>>> import numpy as np
>>> np.set_printoptions(suppress=True, linewidth=160)
>>> rd = lambda a: np.round(a, 2) + 0
>>> data = np.loadtxt("a.csv", delimiter=",")
>>> data
array([[-2.,  0., -2.,  0., -2.,  0.],
       [-2., -2., -2., -2., -2., -2.],
       [-1.,  0., -1.,  0., -1.,  0.],
       [-2.,  0., -2.,  0., -2.,  0.],
       [-2., -2., -2., -2., -2., -2.],
       [-1.,  0., -1.,  0., -1.,  0.]])
>>> left, sigma, Vt = np.linalg.svd(data)
>>> vecs = Vt[:(sigma > 1e-8).sum()]
>>> rng = np.random.default_rng(932853)
>>> vec = data[4] + -3 * data[5] + rng.integers(2) * np.eye(6)[0]
>>> vec
array([ 1., -2.,  1., -2.,  1., -2.])
>>> rd(np.diag(vecs.T @ vecs))
array([0.33, 0.33, 0.33, 0.33, 0.33, 0.33])
>>> np.linalg.matrix_rank(np.vstack([data, vec]))
np.int64(2)
>>> np.allclose(data, data.T)
False
>>> rd(np.abs(np.linalg.eigvals(data)).max())
np.float64(7.0)
>>> data @ data
array([[10.,  4., 10.,  4., 10.,  4.],
       [20.,  8., 20.,  8., 20.,  8.],
       [ 5.,  2.,  5.,  2.,  5.,  2.],
       [10.,  4., 10.,  4., 10.,  4.],
       [20.,  8., 20.,  8., 20.,  8.],
       [ 5.,  2.,  5.,  2.,  5.,  2.]])
>>> rd(np.linalg.matrix_power(data, 4))
array([[490., 196., 490., 196., 490., 196.],
       [980., 392., 980., 392., 980., 392.],
       [245.,  98., 245.,  98., 245.,  98.],
       [490., 196., 490., 196., 490., 196.],
       [980., 392., 980., 392., 980., 392.],
       [245.,  98., 245.,  98., 245.,  98.]])
>>> left, sigma, Vt = np.linalg.svd(data)
>>> rd(sigma)
array([8.2 , 3.27, 0.  , 0.  , 0.  , 0.  ])
>>> A2 = left[:, :2] @ np.diag(sigma[:2]) @ Vt[:2]
>>> rd(np.linalg.norm(data - A2, 2)), rd(sigma[2])
(np.float64(0.0), np.float64(0.0))
>>> np.linalg.matrix_rank(A2)
np.int64(2)
>>> rk = np.linalg.matrix_rank(data)
>>> rk
np.int64(2)
>>> ns = np.linalg.svd(data)[2][rk:].T
>>> rd(data @ ns)
array([[0., 0., 0., 0.],
       [0., 0., 0., 0.],
       [0., 0., 0., 0.],
       [0., 0., 0., 0.],
       [0., 0., 0., 0.],
       [0., 0., 0., 0.]])
>>> rd(ns @ ns.T)
array([[ 0.67,  0.  , -0.33,  0.  , -0.33,  0.  ],
       [ 0.  ,  0.67,  0.  , -0.33,  0.  , -0.33],
       [-0.33,  0.  ,  0.67,  0.  , -0.33,  0.  ],
       [ 0.  , -0.33,  0.  ,  0.67,  0.  , -0.33],
       [-0.33,  0.  , -0.33,  0.  ,  0.67,  0.  ],
       [ 0.  , -0.33,  0.  , -0.33,  0.  ,  0.67]])
>>> [int(np.linalg.matrix_rank(data[:, :j + 1])) for j in range(6)]
[1, 2, 2, 2, 2, 2]
>>> m1 = np.loadtxt("case4.csv", delimiter=",")
>>> m1
array([[0., 2., 1., 2.],
       [2., 0., 2., 1.],
       [1., 2., 0., 2.],
       [2., 1., 2., 0.]])
>>> # symmetric
>>> m1.ravel(order="F")
array([0., 2., 1., 2., 2., 0., 2., 1., 1., 2., 0., 2., 2., 1., 2., 0.])
>>> m1.reshape(-1, 2)
array([[0., 2.],
       [1., 2.],
       [2., 0.],
       [2., 1.],
       [1., 2.],
       [0., 2.],
       [2., 1.],
       [2., 0.]])
>>> t3 = m1.reshape(4, 2, -1)
>>> np.einsum("ihd,jhd->hij", t3, t3).shape
(2, 4, 4)
>>> np.swapaxes(t3, 1, 2)[1]
array([[2., 2.],
       [0., 1.]])
>>> t3.transpose(1, 0, 2)
array([[[0., 2.],
        [2., 0.],
        [1., 2.],
        [2., 1.]],

       [[1., 2.],
        [2., 1.],
        [0., 2.],
        [2., 0.]]])
>>> t3.sum(axis=1)
array([[1., 4.],
       [4., 1.],
       [1., 4.],
       [4., 1.]])
>>> vec = np.array([-7, 8, -2, 0])
>>> h1 = np.maximum(m1 @ vec, 0)
>>> m1.T @ h1
array([ 9., 46., 14., 46.])
>>> np.flatnonzero(h1 > 1e-9)
array([0, 2])
>>> np.maximum(m1 @ vec, 0) - np.maximum(-m1 @ vec, 0)
array([ 14., -18.,   9., -10.])
>>> m1 * (h1 > 1e-9)[:, None]
array([[0., 2., 1., 2.],
       [0., 0., 0., 0.],
       [1., 2., 0., 2.],
       [0., 0., 0., 0.]])
>>> t = np.radians(90)
>>> R = np.eye(4)
>>> R[3, 3] = R[1, 1] = np.cos(t)
>>> R[3, 1], R[1, 3] = -np.sin(t), np.sin(t)
>>> rd(R)
array([[ 1.,  0.,  0.,  0.],
       [ 0.,  0.,  0.,  1.],
       [ 0.,  0.,  1.,  0.],
       [ 0., -1.,  0.,  0.]])
>>> A2 = m1 @ R.T
>>> rd(np.linalg.det(R)), np.trace(R)
(np.float64(1.0), np.float64(2.0))
>>> np.allclose(m1 @ m1.T, A2 @ A2.T)
True
>>> np.abs(A2 - m1).max(axis=0)
array([0., 1., 0., 4.])
>>> rd(np.linalg.svd(m1, compute_uv=False)), rd(np.linalg.svd(A2, compute_uv=False))
(array([5., 3., 1., 1.]), array([5., 3., 1., 1.]))
>>> rd(A2)
array([[ 0.,  2.,  1., -2.],
       [ 2.,  1.,  2.,  0.],
       [ 1.,  2.,  0., -2.],
       [ 2.,  0.,  2., -1.]])
>>> m1 @ np.ones(4)
array([5., 5., 5., 5.])
>>> np.fft.fft(m1[0])
array([ 5.+0.j, -1.+0.j, -3.+0.j, -1.+0.j])
>>> (m1 @ m1)[0]
array([9., 4., 8., 4.])
>>> np.unravel_index(np.abs(m1).argmax(), m1.shape)
(np.int64(0), np.int64(1))
>>> K = np.array([[-0.5, 0.0, -0.2, -0.6, -0.4, -0.2],
...     [0.0, -0.2, 0.6, 0.1, -0.6, -1.1],
...     [1.4, -0.5, -1.0, -1.5, 1.7, -0.7]])
>>> K
array([[-0.5,  0. , -0.2, -0.6, -0.4, -0.2],
       [ 0. , -0.2,  0.6,  0.1, -0.6, -1.1],
       [ 1.4, -0.5, -1. , -1.5,  1.7, -0.7]])
>>> w1 = np.array([[-2, -2, 2, 1],
...     [1, 1, -1, -3],
...     [-1, -2, 2, 1],
...     [2, 2, 0, 1],
...     [2, -1, 3, 2],
...     [1, 0, -2, 2]])
>>> coef = np.array([4, 8, 7, 1])
>>> hid = np.maximum(K @ w1 + coef, 0)
>>> (hid > 0).astype(int)
array([[1, 1, 1, 0],
       [1, 1, 1, 0],
       [1, 1, 1, 1]])
>>> rd(hid)
array([[ 3. ,  8.6,  4.8,  0. ],
       [ 1.1,  7.4,  8.8,  0. ],
       [ 1.4,  2. , 14.8,  3.4]])
>>> cent = np.array([[3, 0], [-1, 2], [1, 2], [-2, 3]])
>>> w1 @ cent
array([[-4,  3],
       [ 7, -9],
       [-1,  3],
       [ 2,  7],
       [ 6, 10],
       [-3,  2]])
>>> rd(np.abs(hid).max())
np.float64(14.8)
>>> rd(np.linalg.norm(hid))
np.float64(21.82)
>>> rd(hid.mean(axis=0))
array([1.83, 6.  , 9.47, 1.13])
>>> A = np.vander(np.arange(5) - 3, 4, increasing=True)
>>> A
array([[  1,  -3,   9, -27],
       [  1,  -2,   4,  -8],
       [  1,  -1,   1,  -1],
       [  1,   0,   0,   0],
       [  1,   1,   1,   1]])
>>> vec = np.array([3, 2, -3, 2])
>>> (A @ vec).argmax()
np.int64(4)
>>> A @ vec
array([-84, -29,  -4,   3,   4])
>>> np.linalg.norm(A @ vec) <= np.linalg.norm(A, 2) * np.linalg.norm(vec) + 1e-9
np.True_
>>> vec @ A
Traceback (most recent call last):
  File "<python-input-76>", line 1, in <module>
    vec @ A
    ~~~~^~~
ValueError: matmul: Input operand 1 has a mismatch in its core dimension 0, with gufunc signature (n?,k),(k,m?)->(n?,m?) (size 5 is different from 4)
>>> np.einsum("ij,j->i", A, vec)
array([-84, -29,  -4,   3,   4])
>>> A @ np.eye(4)[1]
array([-3., -2., -1.,  0.,  1.])
>>> A2 = A / np.linalg.norm(A, axis=1, keepdims=True)
>>> gram = A2 @ A2.T
>>> rd(np.linalg.norm(A2, axis=1))
array([1., 1., 1., 1., 1.])
>>> rd(np.degrees(np.arccos(np.clip(gram[2, 0], -1, 1))))
np.float64(45.7)
>>> (gram - 2 * np.eye(5)).round(6).argmax(axis=1)
array([1, 0, 1, 2, 3])
>>> A2 = np.c_[A[:, :2] @ np.array([[-1, 3], [2, 2]]), np.array([1, -2, 2, -1, -2])]
>>> A2
array([[-7, -3,  1],
       [-5, -1, -2],
       [-3,  1,  2],
       [-1,  3, -1],
       [ 1,  5, -2]])
>>> np.linalg.matrix_rank(np.c_[A, A2])
np.int64(5)
>>> rd(np.linalg.norm(A2 - A @ np.linalg.lstsq(A, A2)[0], axis=0))
array([0.  , 0.  , 2.75])
>>> A2 - A2[0]
array([[ 0,  0,  0],
       [ 2,  2, -3],
       [ 4,  4,  1],
       [ 6,  6, -2],
       [ 8,  8, -3]])
>>> A2.sum(axis=0)
array([-15,   5,  -2])
>>> A2[:, 3]
Traceback (most recent call last):
  File "<python-input-90>", line 1, in <module>
    A2[:, 3]
    ~~^^^^^^
IndexError: index 3 is out of bounds for axis 1 with size 3
>>> A2.mean(axis=0)
array([-3. ,  1. , -0.4])
>>> np.unravel_index(np.abs(A2).argmax(), A2.shape)
(np.int64(0), np.int64(0))
>>> np.linalg.rank(A2)
Traceback (most recent call last):
  File "<python-input-93>", line 1, in <module>
    np.linalg.rank(A2)
    ^^^^^^^^^^^^^^
AttributeError: module 'numpy.linalg' has no attribute 'rank'
>>> A2.shape
(5, 3)
>>> rd(np.linalg.norm(A2))
np.float64(12.0)
>>> A2.sum(axis=1)
array([-9, -8,  0,  1,  4])
>>> np.abs(A2).max()
np.int64(7)
>>> np.linalg.matrix_rank(A2)
np.int64(3)
>>> np.diff(A2, axis=0)
array([[ 2,  2, -3],
       [ 2,  2,  4],
       [ 2,  2, -3],
       [ 2,  2, -1]])
>>> arr = np.load("sample5.npy")
>>> rd(arr)
array([[0.27, 0.  , 0.27, 0.09, 0.36],
       [0.2 , 0.3 , 0.2 , 0.2 , 0.1 ],
       [0.25, 0.2 , 0.2 , 0.1 , 0.25],
       [0.18, 0.09, 0.18, 0.36, 0.18],
       [0.  , 0.25, 0.08, 0.17, 0.5 ]])
>>> # row-stochastic, so 1 is an eigenvalue
>>> assert arr == arr.T
Traceback (most recent call last):
  File "<python-input-103>", line 1, in <module>
    assert arr == arr.T
           ^^^^^^^^^^^^
ValueError: The truth value of an array with more than one element is ambiguous. Use a.any() or a.all()
>>> rd(np.abs(np.linalg.eigvals(arr)).max())
np.float64(1.0)
>>> np.allclose(arr @ arr.T, arr.T @ arr)
False
>>> rd(np.sort(np.abs(np.linalg.eigvals(arr))))
array([0.04, 0.2 , 0.32, 0.32, 1.  ])
>>> rd(np.linalg.det(arr))
np.float64(0.0)
>>> rd(np.linalg.matrix_power(arr, 3))
array([[0.14, 0.19, 0.17, 0.18, 0.33],
       [0.17, 0.17, 0.18, 0.18, 0.29],
       [0.16, 0.18, 0.17, 0.18, 0.31],
       [0.16, 0.17, 0.18, 0.19, 0.3 ],
       [0.15, 0.2 , 0.17, 0.2 , 0.29]])
>>> P = np.triu(np.array([[-3, -1, -3, 2, -1],
...     [1, 4, 5, -1, 1],
...     [3, 5, 3, -2, 2],
...     [-5, -2, -5, -5, -2],
...     [-3, 2, -3, 3, 4]]), 1) + np.eye(5)
>>> A2 = P @ arr @ np.linalg.inv(P)
>>> rd(np.trace(A2)), rd(np.trace(arr))
(np.float64(1.64), np.float64(1.64))
>>> rd(np.poly(A2))
array([ 1.  , -1.64,  0.81, -0.19,  0.01,  0.  ])
>>> rd(np.linalg.det(A2))
np.float64(0.0)
>>> M = np.loadtxt("mat.csv", delimiter=",")
>>> M
array([[-1., -1., -1., -1.],
       [ 3.,  3.,  3.,  3.],
       [-1., -1., -1., -1.],
       [ 3.,  3.,  3.,  3.]])
>>> vec = np.array([-6, -2, -4, -9, -8, -8])
>>> rd(K @ vec)
array([14. , 10.7,  2.1])
>>> rd((K * vec).sum(axis=1))
array([14. , 10.7,  2.1])
>>> rd(K * vec)
array([[  3. ,   0. ,   0.8,   5.4,   3.2,   1.6],
       [  0. ,   0.4,  -2.4,  -0.9,   4.8,   8.8],
       [ -8.4,   1. ,   4. ,  13.5, -13.6,   5.6]])
>>> (K @ vec).argmax()
np.int64(0)
>>> W0 = np.load("arr.npy")
>>> rd(W0)
array([[-4.14, -3.41,  1.03,  6.35,  1.11, -4.13,  3.41],
       [ 3.6 , -0.55, -7.86, -4.69, -0.54, -1.54,  0.55],
       [ 3.15,  3.98,  1.97, -5.17, -1.01,  5.17, -3.98],
       [-3.7 , -3.76, -0.5 ,  5.85,  1.07, -4.73,  3.76],
       [ 4.58,  2.41, -3.83, -6.7 , -1.06,  2.59, -2.41],
       [ 0.36, -3.34, -7.28,  0.32,  0.34, -4.93,  3.34],
       [ 4.51,  1.36, -5.79, -6.36, -0.93,  1.06, -1.36],
       [ 0.  , -3.51, -6.95,  0.83,  0.42, -5.11,  3.51],
       [-4.57, -2.45,  3.75,  6.7 ,  1.07, -2.64,  2.45],
       [ 2.01,  4.07,  4.29, -3.65, -0.82,  5.52, -4.07],
       [-4.57, -2.44,  3.77,  6.7 ,  1.06, -2.62,  2.44],
       [ 1.88, -2.35, -8.19, -1.96, -0.04, -3.81,  2.35],
       [ 4.4 ,  3.01, -2.31, -6.61, -1.1 ,  3.5 , -3.01]])
>>> vec = np.array([0, 1, 2, -3, 2, 2, -2])
>>> rd((W0 * vec).sum(axis=1))
array([-33.27,  -7.49,  39.71, -37.16,  22.75, -34.72,  11.83, -36.33, -23.11,  41.13, -23.  , -25.24,  29.04])
>>> rd(W0 @ (2 * vec))
array([-66.53, -14.98,  79.43, -74.31,  45.49, -69.44,  23.66, -72.66, -46.22,  82.27, -46.  , -50.49,  58.08])
>>> rd(W0 @ np.eye(7)[0])
array([-4.14,  3.6 ,  3.15, -3.7 ,  4.58,  0.36,  4.51,  0.  , -4.57,  2.01, -4.57,  1.88,  4.4 ])
>>> rd(W0 @ vec)
array([-33.27,  -7.49,  39.71, -37.16,  22.75, -34.72,  11.83, -36.33, -23.11,  41.13, -23.  , -25.24,  29.04])
